$ python3 -q
>>> import numpy as np
>>> np.set_printoptions(precision=2, suppress=True, linewidth=160, sign=" ")
>>> rnd = lambda a: np.round(a, 2) + 0
>>> feats = np.array([[-1, 1, 1, 2], [3, 2, -2, 0], [3, -2, -2, 3]])
>>> r0 = np.array([0, 1])
>>> np.polyval(r0, feats[1])
array([ 1,  1,  1,  1])
>>> np.convolve(feats[1], r0)
array([ 0,  3,  2, -2,  0])
>>> np.correlate(feats[1], feats[2], "full")
array([  9,   0, -16,   9,  10,  -6,   0])
>>> r0, v = feats[1], feats[2]
>>> r0 @ r0
np.int64(17)
>>> r0 @ v
np.int64(9)
>>> p = (r0 @ v) / (r0 @ r0) * r0
>>> rnd(np.linalg.norm(r0 + v) ** 2 + np.linalg.norm(r0 - v) ** 2)
np.float64(86.0)
>>> np.linalg.matrix_rank(np.outer(r0, v))
np.int64(1)
>>> W = np.array([[-8, 3], [-6, -9], [9, -6], [-5, 6]])
>>> beta = np.array([-3, 3])
>>> H = np.maximum(feats @ W + beta, 0)
>>> np.linalg.matrix_rank(H)
np.int64(1)
>>> rnd((H > 0).mean(axis=0))
array([ 0.  ,  0.67])
>>> H
array([[  0,   0],
       [  0,   6],
       [  0,  60]])
>>> cent = np.array([[2, 1], [0, 1]])
>>> (H @ cent).round(6).argmax(axis=1)
array([ 0,  1,  1])
>>> x0 = np.array([1, 1, -2, -2])
>>> feats * x0
array([[-1,  1, -2, -4],
       [ 3,  2,  4,  0],
       [ 3, -2,  4, -6]])
>>> data = np.load("run15.npy")
>>> rnd(data)
array([[-0.11, -0.34, -0.92,  0.17],
       [ 0.42, -0.59,  0.04, -0.68],
       [ 0.58, -0.37,  0.2 ,  0.7 ],
       [-0.69, -0.63,  0.34,  0.14]])
>>> # keeps lengths
>>> q, Rm = np.linalg.qr(data)
>>> q.shape, Rm.shape
((4, 4), (4, 4))
>>> rnd(q)
array([[-0.11, -0.34, -0.92,  0.17],
       [ 0.42, -0.59,  0.04, -0.68],
       [ 0.58, -0.37,  0.2 ,  0.7 ],
       [-0.69, -0.63,  0.34,  0.14]])
>>> rnd(q.T @ q)
array([[ 1.,  0.,  0.,  0.],
       [ 0.,  1.,  0.,  0.],
       [ 0.,  0.,  1.,  0.],
       [ 0.,  0.,  0.,  1.]])
>>> np.allclose(Rm.T @ Rm, data.T @ data)
True
>>> rnd(q @ Rm)
array([[-0.11, -0.34, -0.92,  0.17],
       [ 0.42, -0.59,  0.04, -0.68],
       [ 0.58, -0.37,  0.2 ,  0.7 ],
       [-0.69, -0.63,  0.34,  0.14]])
>>> rnd(np.trace(q @ q.T))
np.float64(4.0)
>>> W = np.array([[-2, -8], [3, 5], [4, 0], [6, -8]])
>>> beta = np.array([0, 0])
>>> H = np.maximum(data @ W + beta, 0)
>>> (H > 0).mean(axis=0)
array([ 0.5 ,  0.25])
>>> (H > 0).astype(int)
array([[ 0,  0],
       [ 0,  0],
       [ 1,  0],
       [ 1,  1]])
>>> rnd(H)
array([[ 0.  ,  0.  ],
       [ 0.  ,  0.  ],
       [ 2.69,  0.  ],
       [ 1.69,  1.21]])
>>> np.linalg.matrix_rank(H)
np.int64(2)
>>> cent = np.array([[1, 3, 2], [0, 3, 3]])
>>> (H @ cent).round(6).argmax(axis=1)
array([ 0,  0,  1,  1])
>>> W @ cent
array([[ -2, -30, -28],
       [  3,  24,  21],
       [  4,  12,   8],
       [  6,  -6, -12]])
